$ ipython --no-banner

In [1]: import numpy as np

In [2]: np.set_printoptions(suppress=True, linewidth=100)

In [3]: arr = np.load("data.npy")

In [4]: arr
Out[4]: 
array([[ 3.,  0., -1.,  0.],
       [ 3.,  6., -3.,  0.],
       [ 6.,  6., -4.,  0.],
       [ 3.,  3., -4.,  3.]])

In [5]: np.linalg.cond(arr) > 100
Out[5]: np.True_

In [6]: [round(float(x), 4) for x in np.linalg.svd(arr, compute_uv=False)[:3]]
Out[6]: [13.2896, 3.2554, 2.791]

In [7]: f = np.array([3, 2])

In [8]: np.array([np.convolve(row, f, "same") for row in arr])
Out[8]: 
array([[ 9.,  6., -3., -2.],
       [ 9., 24.,  3., -6.],
       [18., 30.,  0., -8.],
       [ 9., 15., -6.,  1.]])

In [9]: vec = np.array([3, 0, 0, -2])

In [10]: a = np.maximum(arr @ vec, 0)

In [11]: np.flatnonzero(a > 1e-9)
Out[11]: array([0, 1, 2, 3])

In [12]: np.round(np.tanh(arr @ vec), 4)
Out[12]: array([1.    , 1.    , 1.    , 0.9951])

In [13]: a
Out[13]: array([ 9.,  9., 18.,  3.])

In [14]: np.maximum(arr @ (3 * vec), 0)
Out[14]: array([27., 27., 54.,  9.])

In [15]: arr * (a > 1e-9)[:, None]
Out[15]: 
array([[ 3.,  0., -1.,  0.],
       [ 3.,  6., -3.,  0.],
       [ 6.,  6., -4.,  0.],
       [ 3.,  3., -4.,  3.]])

In [16]: J = np.load("sample4.npy")

In [17]: J
Out[17]: 
array([[ 1.6228,  0.9   ,  0.4   ,  0.8   , -0.1   ],
       [ 0.4961,  0.1   , -1.2   , -2.9   ,  0.    ],
       [ 1.3367,  0.5   ,  0.8   , -0.6   , -0.7   ],
       [-2.7157, -1.4   , -0.1   ,  0.3   ,  0.9   ],
       [ 2.5989,  1.3   ,  0.3   , -0.6   ,  0.3   ],
       [ 1.1473,  0.5   ,  2.    ,  0.3   ,  0.    ],
       [-0.757 , -0.4   ,  0.1   ,  0.3   , -1.1   ],
       [ 0.8031,  0.4   , -1.    ,  1.8   ,  1.3   ],
       [ 0.4654,  0.3   , -0.5   , -0.9   , -0.7   ],
       [-0.1567,  0.1   , -0.2   , -0.7   ,  0.    ],
       [-1.0577, -0.5   ,  0.5   , -0.1   , -1.2   ],
       [-0.4297, -0.5   ,  1.4   ,  0.2   , -1.4   ],
       [ 2.0947,  1.2   , -0.6   , -0.9   ,  2.2   ],
       [-0.6008, -0.5   ,  1.2   , -0.6   ,  1.1   ],
       [ 3.3192,  1.6   ,  0.9   , -0.3   ,  0.2   ],
       [-0.2337,  0.2   ,  0.5   , -1.8   ,  1.    ],
       [-1.6679, -0.7   , -1.1   ,  0.2   ,  0.2   ],
       [ 0.1081,  0.1   , -0.6   , -0.4   ,  0.1   ],
       [ 1.1877,  0.4   , -0.9   ,  0.3   ,  0.8   ],
       [ 2.3758,  1.3   , -0.6   ,  1.3   ,  0.3   ],
       [-2.4988, -1.4   , -0.9   ,  1.7   ,  1.4   ],
       [ 0.7468,  0.3   , -0.8   , -1.1   , -0.5   ],
       [-0.3059, -0.2   ,  0.3   , -1.    , -0.2   ],
       [ 0.7662,  0.2   ,  0.4   ,  1.4   ,  1.4   ]])

In [18]: gram = np.cov(J, rowvar=False)

In [19]: round(np.corrcoef(J[:, 4], J[:, 3])[0, 1], 4)
Out[19]: np.float64(0.2112)

In [20]: np.round(np.linalg.eigvalsh(gram)[::-1], 4)
Out[20]: array([2.9332, 1.3025, 0.9356, 0.5069, 0.0146])

In [21]: np.round(J.std(axis=0), 4)
Out[21]: array([1.4848, 0.7654, 0.8452, 1.0746, 0.8921])

In [22]: np.argsort(-J.std(axis=0).round(6), kind="stable")
Out[22]: array([0, 3, 4, 2, 1])

In [23]: np.round(np.polyfit(J[:, 4], J[:, 3], 1), 4)
Out[23]: array([ 0.2544, -0.1937])
